% ipython --no-banner

In [1]: import numpy as np

In [2]: np.set_printoptions(precision=2, suppress=True, linewidth=120, floatmode="fixed")

In [3]: m1 = np.loadtxt("m.csv", delimiter=",")

In [4]: m1
Out[4]: 
array([[-1.00, -3.00,  0.00,  0.00,  0.00,  0.00],
       [-3.00,  3.00,  0.00,  0.00,  0.00,  0.00],
       [ 0.00, -3.00,  0.00,  0.00,  0.00,  0.00],
       [ 0.00,  0.00, -1.00, -3.00,  0.00,  0.00],
       [ 0.00,  0.00, -3.00,  3.00,  0.00,  0.00],
       [ 0.00,  0.00,  0.00, -3.00,  0.00,  0.00],
       [ 0.00,  0.00,  0.00,  0.00, -1.00, -3.00],
       [ 0.00,  0.00,  0.00,  0.00, -3.00,  3.00],
       [ 0.00,  0.00,  0.00,  0.00,  0.00, -3.00]])

In [5]: x = np.array([9, -3, 1, -3, 7, 3])

In [6]: rhs = m1 @ x

In [7]: rhs
Out[7]: array([  0.00, -36.00,   9.00,   8.00, -12.00,   9.00, -16.00, -12.00,  -9.00])

In [8]: np.linalg.lstsq(m1, rhs)[0]
Out[8]: array([ 9.00, -3.00,  1.00, -3.00,  7.00,  3.00])

In [9]: np.linalg.solve(m1.T @ m1, m1.T @ rhs)
Out[9]: array([ 9.00, -3.00,  1.00, -3.00,  7.00,  3.00])

In [10]: np.round(np.linalg.pinv(m1) @ m1, 2) + 0
Out[10]: 
array([[1.00, 0.00, 0.00, 0.00, 0.00, 0.00],
       [0.00, 1.00, 0.00, 0.00, 0.00, 0.00],
       [0.00, 0.00, 1.00, 0.00, 0.00, 0.00],
       [0.00, 0.00, 0.00, 1.00, 0.00, 0.00],
       [0.00, 0.00, 0.00, 0.00, 1.00, 0.00],
       [0.00, 0.00, 0.00, 0.00, 0.00, 1.00]])

In [11]: rng = np.random.default_rng(3333)

In [12]: rhs = rhs + 0.3 * rng.normal(size=9)

In [13]: rhs
Out[13]: array([  0.45, -35.87,   8.99,   8.22, -11.92,   8.29, -16.04, -12.05,  -8.77])

In [14]: beta, *_ = np.linalg.lstsq(m1, rhs)

In [15]: beta.round()
Out[15]: array([ 9.00, -3.00,  1.00, -3.00,  7.00,  3.00])

In [16]: np.round(m1.T @ (rhs - m1 @ beta), 2) + 0
Out[16]: array([0.00, 0.00, 0.00, 0.00, 0.00, 0.00])

In [17]: round(np.linalg.norm(rhs - m1 @ beta), 2)
Out[17]: np.float64(0.74)

In [18]: z = rng.permutation(6)

In [19]: out = m1[:, z] * rng.choice([-1, 1], 6)

In [20]: out
Out[20]: 
array([[-0.00, -0.00, -0.00,  0.00, -1.00,  3.00],
       [-0.00, -0.00, -0.00,  0.00, -3.00, -3.00],
       [-0.00, -0.00, -0.00,  0.00,  0.00,  3.00],
       [-0.00,  3.00, -0.00, -1.00,  0.00, -0.00],
       [-0.00, -3.00, -0.00, -3.00,  0.00, -0.00],
       [-0.00,  3.00, -0.00,  0.00,  0.00, -0.00],
       [ 1.00, -0.00,  3.00,  0.00,  0.00, -0.00],
       [ 3.00, -0.00, -3.00,  0.00,  0.00, -0.00],
       [-0.00, -0.00,  3.00,  0.00,  0.00, -0.00]])

In [21]: U, _, Vh = np.linalg.svd(m1.T @ out)

In [22]: z
Out[22]: array([4, 3, 5, 2, 0, 1])

In [23]: np.round(np.linalg.lstsq(m1, out)[0], 2) + 0
Out[23]: 
array([[ 0.00,  0.00,  0.00,  0.00,  1.00,  0.00],
       [ 0.00,  0.00,  0.00,  0.00,  0.00, -1.00],
       [ 0.00,  0.00,  0.00,  1.00,  0.00,  0.00],
       [ 0.00, -1.00,  0.00,  0.00,  0.00,  0.00],
       [-1.00,  0.00,  0.00,  0.00,  0.00,  0.00],
       [ 0.00,  0.00, -1.00,  0.00,  0.00,  0.00]])

In [24]: x = np.array([3, 3, 2, 1, 0, -1])

In [25]: rhs = out @ x

In [26]: np.linalg.solve(out.T @ out, out.T @ rhs)
Out[26]: array([ 3.00,  3.00,  2.00,  1.00,  0.00, -1.00])

In [27]: np.round(np.linalg.lstsq(out, rhs)[0], 2) + 0
Out[27]: array([ 3.00,  3.00,  2.00,  1.00,  0.00, -1.00])

In [28]: rhs
Out[28]: array([ -3.00,   3.00,  -3.00,   8.00, -12.00,   9.00,   9.00,   3.00,   6.00])

In [29]: rhs = rhs + 0.02 * rng.normal(size=9)

In [30]: rhs
Out[30]: array([ -3.03,   3.01,  -3.02,   8.06, -12.01,   9.00,   8.99,   2.99,   6.01])

In [31]: beta, *_ = np.linalg.lstsq(out, rhs)

In [32]: [round(float(np.linalg.norm(np.linalg.solve(out.T @ out + lam * np.eye(6), out.T @ rhs))), 2) for lam in (0, 1, 10, 100)]
Out[32]: [4.9, 4.55, 3.0, 0.82]

In [33]: np.round(out.T @ (rhs - out @ beta), 2) + 0
Out[33]: array([0.00, 0.00, 0.00, 0.00, 0.00, 0.00])
